% python3 -q
>>> import numpy as np
>>> import numpy.linalg as la
>>> np.set_printoptions(precision=2, suppress=True, linewidth=160)
>>> def tidy(a):
...     return np.round(a, 2) + 0
... 
>>> M = np.loadtxt("out8.csv", delimiter=",")
>>> print(M)
[[-1.2   0.3   0.6   0.5  -0.9  -5.4  -1.8   0.   -0.1   0.3   1.5 ]
 [ 1.7   0.1   0.6   2.8   0.2   3.89  1.3  -0.1  -1.3   0.3   0.8 ]
 [-0.8  -1.5  -1.8  -0.5   0.    2.67  0.9   1.3  -0.4   0.3  -0.5 ]
 [-1.2  -0.3  -0.1   0.8   2.7   0.33  0.1   0.1   1.9  -0.9  -1.3 ]
 [ 0.8   2.8  -1.4  -1.2   0.6  -5.14 -1.7   0.7  -0.2  -1.4   0.7 ]
 [-0.9  -0.8   0.   -0.8   1.7  -5.68 -1.9   0.5  -1.1   0.3  -0.9 ]
 [ 1.1   0.6  -0.2   0.5   0.4  -0.06  0.   -0.2  -0.7  -1.4   0.  ]
 [-1.3  -1.2   1.    1.3   0.9  -0.91 -0.3  -1.7  -1.1   1.6   1.6 ]
 [ 0.5   2.9   0.6   1.1   0.9  -2.71 -0.9   1.   -1.1  -3.1   0.  ]
 [-1.    0.3   0.1  -1.5   0.9   4.82  1.6  -0.3  -0.8  -1.    0.1 ]
 [ 0.7   1.6  -0.9  -1.2   0.3   2.71  0.9   1.6   1.6  -0.2   0.3 ]
 [-1.8   0.4   2.2   1.1   2.2  -3.92 -1.3  -1.4  -0.3   0.9   0.7 ]
 [-1.   -0.4   0.   -0.6   1.   -3.91 -1.3   0.    0.8  -0.2   0.1 ]
 [ 0.5   1.   -1.3   1.    1.4  -4.5  -1.5  -1.9  -1.5   0.   -1.4 ]
 [-0.1  -1.3   0.   -1.5   1.3   5.74  1.9   1.3  -1.1   0.8  -0.7 ]
 [-0.3   0.3  -0.1  -1.1  -0.5  -3.32 -1.1  -0.9  -2.1   2.1  -1.2 ]
 [-0.9  -0.9   0.1   0.2  -0.1  -3.27 -1.1  -0.1  -0.8  -0.2  -0.6 ]
 [ 0.   -0.2   0.7   0.3   0.3  -0.01  0.   -1.    0.7  -1.1  -0.4 ]
 [-0.1  -1.4  -0.1  -1.5  -0.8   2.99  1.    0.1  -0.5  -1.3   1.3 ]
 [ 0.5  -0.6  -1.5  -1.   -0.5  -1.52 -0.5  -1.9  -0.8   0.2  -0.3 ]
 [ 0.9  -0.3  -0.6   0.8  -2.7  -1.48 -0.5   1.3   0.6   1.2   0.7 ]
 [ 0.5  -0.7   2.   -0.2   0.2  -2.12 -0.7   1.3  -1.8  -0.2   0.6 ]
 [-1.5   0.9  -0.1   0.3  -1.5  -2.99 -1.   -0.9  -1.    0.3   1.4 ]
 [ 0.1  -0.5  -0.6  -0.4   1.    3.64  1.2  -0.4   0.3   0.3  -2.3 ]
 [ 1.8  -0.2   1.1   1.2  -0.9  -2.74 -0.9  -1.4   1.1   1.6  -1.3 ]
 [-0.4  -1.    0.5   0.7  -1.7  -1.18 -0.4   0.5  -0.4   0.8  -1.  ]
 [ 1.2   0.4   1.    1.3   1.    3.9   1.3  -1.3  -0.2   0.7   1.8 ]
 [-0.7   0.2   2.2  -0.4   1.2  -0.26 -0.1   1.1  -0.1   0.3  -2.9 ]
 [ 0.   -0.8   0.   -1.1   0.1  -0.29 -0.1   0.6  -0.5  -0.2   0.3 ]
 [-1.3   0.7  -1.9  -1.6   1.5   4.24  1.4  -1.2   1.3  -0.9   1.2 ]
 [ 1.4   0.6  -0.4  -0.8  -1.2   2.39  0.8   0.6  -0.9   0.   -0.9 ]
 [-0.3   0.6  -0.8   0.3   0.5  -3.32 -1.1   1.4  -1.8   0.   -0.6 ]
 [ 0.1   1.    0.6  -2.   -1.7   3.02  1.    0.   -0.4   0.   -0.7 ]
 [-1.4   0.5   1.   -0.8   0.9  -1.17 -0.4   2.5   0.5   0.5   0.2 ]
 [ 0.2   0.3  -0.7  -0.6  -0.9   0.62  0.2  -0.2   0.8   0.8  -0.9 ]
 [-2.3   1.8   0.7  -2.2   0.3   2.71  0.9  -1.3   0.6   0.8   1.1 ]
 [ 0.3  -0.7  -1.2   0.9   0.7  -1.77 -0.6   0.1   1.7  -0.5   1.  ]
 [-2.3  -0.2   0.5  -1.9   1.1  -2.38 -0.8   0.   -0.5   1.   -0.1 ]
 [-0.5   0.8   1.    0.3  -0.4   1.49  0.5  -0.4  -1.   -0.2   0.5 ]
 [-1.3  -0.9  -0.4   0.2  -2.1   0.32  0.1  -0.9  -1.1   0.3  -1.  ]
 [ 0.1  -2.1   0.3   1.7  -0.2  -1.2  -0.4  -0.3   0.5  -0.5  -0.9 ]
 [ 0.6   1.3   0.6  -1.7   1.6  -1.78 -0.6   1.   -0.4   1.5  -1.5 ]]
>>> G = M.T @ M
>>> print(la.matrix_rank(G))
11
>>> print(tidy(la.svd(M, compute_uv=False) ** 2))
[437.78  79.77  65.74  62.08  54.64  45.54  39.61  32.65  22.09  14.15   0.  ]
>>> x = np.array([2, 0, -1, 3, 0, -3, 0, 1, 2, -3, 3])
>>> y = M @ x
>>> beta, lr = np.zeros(11), 1 / la.norm(M, 2) ** 2
>>> for i in range(150):
...     beta -= lr * M.T @ (M @ beta - y)
...     if i % 50 == 0: print(i, round(la.norm(M @ beta - y), 2))
... 
0 41.58
50 0.37
100 0.07
>>> print(tidy(la.cond(M)))
568.04
